In [1]: import numpy as np

In [2]: np.set_printoptions(precision=3, suppress=True, linewidth=140, sign=" ")

In [3]: tidy = lambda a: np.round(a, 3) + 0

In [4]: J = np.load("x.npy")

In [5]: J
Out[5]: 
array([[ 3,  2,  2,  4,  1,  2,  5,  2,  2],
       [ 2,  3,  2,  2,  4,  1,  2,  5,  2],
       [ 2,  2,  3,  2,  2,  4,  1,  2,  5],
       [ 4,  2,  2,  3,  2,  2,  4,  1,  2],
       [ 1,  4,  2,  2,  3,  2,  2,  4,  1],
       [ 2,  1,  4,  2,  2,  3,  2,  2,  4],
       [ 5,  2,  1,  4,  2,  2,  3,  2,  2],
       [ 2,  5,  2,  1,  4,  2,  2,  3,  2],
       [ 2,  2,  5,  2,  1,  4,  2,  2,  3]])

In [6]: B = J / np.linalg.norm(J, axis=1, keepdims=True)

In [7]: gram = B @ B.T

In [8]: (np.abs(gram) > 0.9).astype(int)
Out[8]: 
array([[ 1,  0,  0,  1,  0,  0,  1,  0,  0],
       [ 0,  1,  0,  0,  1,  0,  0,  1,  0],
       [ 0,  0,  1,  0,  0,  1,  0,  0,  1],
       [ 1,  0,  0,  1,  0,  0,  1,  0,  0],
       [ 0,  1,  0,  0,  1,  0,  0,  1,  0],
       [ 0,  0,  1,  0,  0,  1,  0,  0,  1],
       [ 1,  0,  0,  1,  0,  0,  1,  0,  0],
       [ 0,  1,  0,  0,  1,  0,  0,  1,  0],
       [ 0,  0,  1,  0,  0,  1,  0,  0,  1]])

In [9]: tidy(np.degrees(np.arccos(np.clip(gram[5, 6], -1, 1))))
Out[9]: np.float64(38.395)

In [10]: (gram - 2 * np.eye(9)).round(6).argmax(axis=1)
Out[10]: array([ 3,  4,  5,  0,  1,  2,  3,  4,  5])

In [11]: tidy(gram[5])
Out[11]: array([ 0.814,  0.784,  0.965,  0.839,  0.761,  1.   ,  0.784,  0.769,  0.965])

In [12]: tidy(gram)
Out[12]: 
array([[ 1.   ,  0.761,  0.746,  0.965,  0.773,  0.814,  0.93 ,  0.732,  0.803],
       [ 0.761,  1.   ,  0.761,  0.769,  0.958,  0.784,  0.789,  0.93 ,  0.732],
       [ 0.746,  0.761,  1.   ,  0.784,  0.757,  0.965,  0.761,  0.789,  0.93 ],
       [ 0.965,  0.769,  0.784,  1.   ,  0.761,  0.839,  0.965,  0.784,  0.814],
       [ 0.773,  0.958,  0.757,  0.761,  1.   ,  0.761,  0.757,  0.958,  0.773],
       [ 0.814,  0.784,  0.965,  0.839,  0.761,  1.   ,  0.784,  0.769,  0.965],
       [ 0.93 ,  0.789,  0.761,  0.965,  0.757,  0.784,  1.   ,  0.761,  0.746],
       [ 0.732,  0.93 ,  0.789,  0.784,  0.958,  0.769,  0.761,  1.   ,  0.761],
       [ 0.803,  0.732,  0.93 ,  0.814,  0.773,  0.965,  0.746,  0.761,  1.   ]])

In [13]: rng = np.random.default_rng(88)

In [14]: idx = rng.permutation(9)

In [15]: B = J[:, idx] * rng.choice([-1, 1], 9)

In [16]: B
Out[16]: 
array([[ 2, -2,  3, -4,  5, -2, -2, -2,  1],
       [ 3, -2,  2, -2,  2, -1, -5, -2,  4],
       [ 2, -3,  2, -2,  1, -4, -2, -5,  2],
       [ 2, -2,  4, -3,  4, -2, -1, -2,  2],
       [ 4, -2,  1, -2,  2, -2, -4, -1,  3],
       [ 1, -4,  2, -2,  2, -3, -2, -4,  2],
       [ 2, -1,  5, -4,  3, -2, -2, -2,  2],
       [ 5, -2,  2, -1,  2, -2, -3, -2,  4],
       [ 2, -5,  2, -2,  2, -4, -2, -3,  1]])

In [17]: U, _, Vh = np.linalg.svd(J.T @ B)

In [18]: idx
Out[18]: array([ 1,  2,  0,  3,  6,  5,  7,  8,  4])
